$ python3 -q
>>> import numpy as np
>>> np.set_printoptions(precision=2, suppress=True, linewidth=100, legacy="1.25")
>>> def rnd(a):
...     return np.round(a, 2) + 0
... 
>>> X = np.array([[1, -1], [1, 0], [1, 1], [1, 2]])
>>> A2 = np.c_[X[:, :1] @ np.array([[-4]]), np.array([3, 3, -5, 4])]
>>> print(A2)
[[-4  3]
 [-4  3]
 [-4 -5]
 [-4  4]]
>>> print(np.linalg.matrix_rank(A2))
2
>>> print(rnd(np.linalg.norm(np.linalg.qr(X)[0].T @ A2, axis=0) ** 2 / ((A2 ** 2).sum(axis=0) + 1e-12)))
[1.   0.13]
>>> print(rnd(np.linalg.lstsq(X, A2[:, 0])[0]))
[-4.  0.]
>>> U, sig, Vh = np.linalg.svd(A2, full_matrices=False)
>>> print(rnd(Vh @ Vh.T))
[[1. 0.]
 [0. 1.]]
>>> print(rnd(U.T @ A2 @ Vh.T))
[[9.04 0.  ]
 [0.   6.43]]
>>> print((sig > 1e-8).sum())
2
>>> print(np.abs(U[:, 0]).round(6).argmax())
3
>>> A2 = X / np.linalg.norm(X, axis=1, keepdims=True)
>>> G = A2 @ A2.T
>>> print(rnd(np.degrees(np.arccos(np.clip(G[1, 2], -1, 1)))))
45.0
>>> print(np.argwhere(np.triu(np.abs(G) > 0.95, 1)))
[]
>>> print((np.abs(G) > 0.9).astype(int))
[[1 0 0 0]
 [0 1 0 0]
 [0 0 1 1]
 [0 0 1 1]]
>>> print(rnd(G[1]))
[0.71 1.   0.71 0.45]
>>> print(rnd(np.linalg.norm(A2, axis=1)))
[1. 1. 1. 1.]
>>> arr = np.array([[-0.3, -0.5, 0.1, 0.4],
...     [-1.0, 0.7, 0.6, 0.1],
...     [-1.2, 0.4, -0.4, -1.1],
...     [-0.1, 0.0, -1.7, 0.2],
...     [-1.4, -0.2, -1.1, -1.4],
...     [0.4, 1.3, -0.6, -0.8],
...     [0.8, 0.9, -1.8, -0.2],
...     [-0.2, -0.9, -0.8, -1.2],
...     [0.1, 1.2, -0.4, 0.1],
...     [-0.3, -0.1, 0.8, -2.0],
...     [-1.5, 0.5, -0.1, 0.5],
...     [0.0, 0.8, -0.7, 0.7],
...     [0.7, 1.0, 2.1, 1.0],
...     [0.9, -0.3, 0.1, -0.4],
...     [0.5, 0.0, 0.6, 0.9],
...     [-2.6, 0.7, 0.2, -2.2],
...     [-1.1, -0.1, 0.1, 1.6],
...     [-1.1, -1.1, -1.8, -0.3]])
>>> rng = np.random.default_rng(89)
>>> arr[:, 2] = -3 * arr[:, 3] + 0.05 * rng.normal(size=18)
>>> print(rnd(arr))
[[-0.3  -0.5  -1.23  0.4 ]
 [-1.    0.7  -0.31  0.1 ]
 [-1.2   0.4   3.35 -1.1 ]
 [-0.1   0.   -0.59  0.2 ]
 [-1.4  -0.2   4.25 -1.4 ]
 [ 0.4   1.3   2.42 -0.8 ]
 [ 0.8   0.9   0.63 -0.2 ]
 [-0.2  -0.9   3.61 -1.2 ]
 [ 0.1   1.2  -0.27  0.1 ]
 [-0.3  -0.1   5.96 -2.  ]
 [-1.5   0.5  -1.45  0.5 ]
 [ 0.    0.8  -2.16  0.7 ]
 [ 0.7   1.   -2.99  1.  ]
 [ 0.9  -0.3   1.2  -0.4 ]
 [ 0.5   0.   -2.73  0.9 ]
 [-2.6   0.7   6.62 -2.2 ]
 [-1.1  -0.1  -4.91  1.6 ]
 [-1.1  -1.1   0.85 -0.3 ]]
>>> x0 = np.array([0, 1, 3, 3])
>>> target = arr @ x0
>>> print(rnd(np.linalg.pinv(arr) @ arr))
[[1. 0. 0. 0.]
 [0. 1. 0. 0.]
 [0. 0. 1. 0.]
 [0. 0. 0. 1.]]
>>> print(rnd(np.linalg.lstsq(arr, target)[0]))
[0. 1. 3. 3.]
>>> target = target + 0.1 * rng.normal(size=18)
>>> print(rnd(target))
[ -2.99   0.13   7.25  -1.23   8.26   6.14   2.28   6.4    0.73  11.83  -2.39  -3.77  -4.99   2.05
  -5.66  13.71 -10.05   0.62]
>>> b, *_ = np.linalg.lstsq(arr, target)
>>> print([round(float(np.linalg.norm(np.linalg.solve(arr.T @ arr + lam * np.eye(4), arr.T @ target))), 2) for lam in (0, 1, 10, 100)])
[5.64, 2.1, 1.87, 1.26]
>>> print(rnd(b))
[0.03 0.97 3.45 4.35]
>>> print(rnd(arr.T @ (target - arr @ b)))
[0. 0. 0. 0.]
>>> d = np.linalg.norm(arr[:, None] - arr[None], axis=-1)
>>> print(np.unravel_index(d.round(6).argmax(), d.shape))
(15, 16)
>>> print(d.shape)
(18, 18)
>>> data = np.load("run12.npy")
>>> print(data)
[[-12  -3  11  -9]
 [ -3 -12  -3   2]
 [ 11  -3  16  -3]
 [ -9   2  -3  14]]
>>> print(rnd(np.linalg.eigvals(data)))
[ 24.34 -18.03 -12.16  11.85]
>>> print(np.kron(np.eye(2, dtype=int), data))
[[-12  -3  11  -9   0   0   0   0]
 [ -3 -12  -3   2   0   0   0   0]
 [ 11  -3  16  -3   0   0   0   0]
 [ -9   2  -3  14   0   0   0   0]
 [  0   0   0   0 -12  -3  11  -9]
 [  0   0   0   0  -3 -12  -3   2]
 [  0   0   0   0  11  -3  16  -3]
 [  0   0   0   0  -9   2  -3  14]]
>>> print(rnd(np.poly(data)))
[    1.    -6.  -585.   774. 63268.]
>>> print(np.einsum("ii->", data))
6
>>> print(rnd(np.linalg.eigvals(data).sum().real))
6.0
>>> print(rnd(np.linalg.det(data.T)))
63268.0
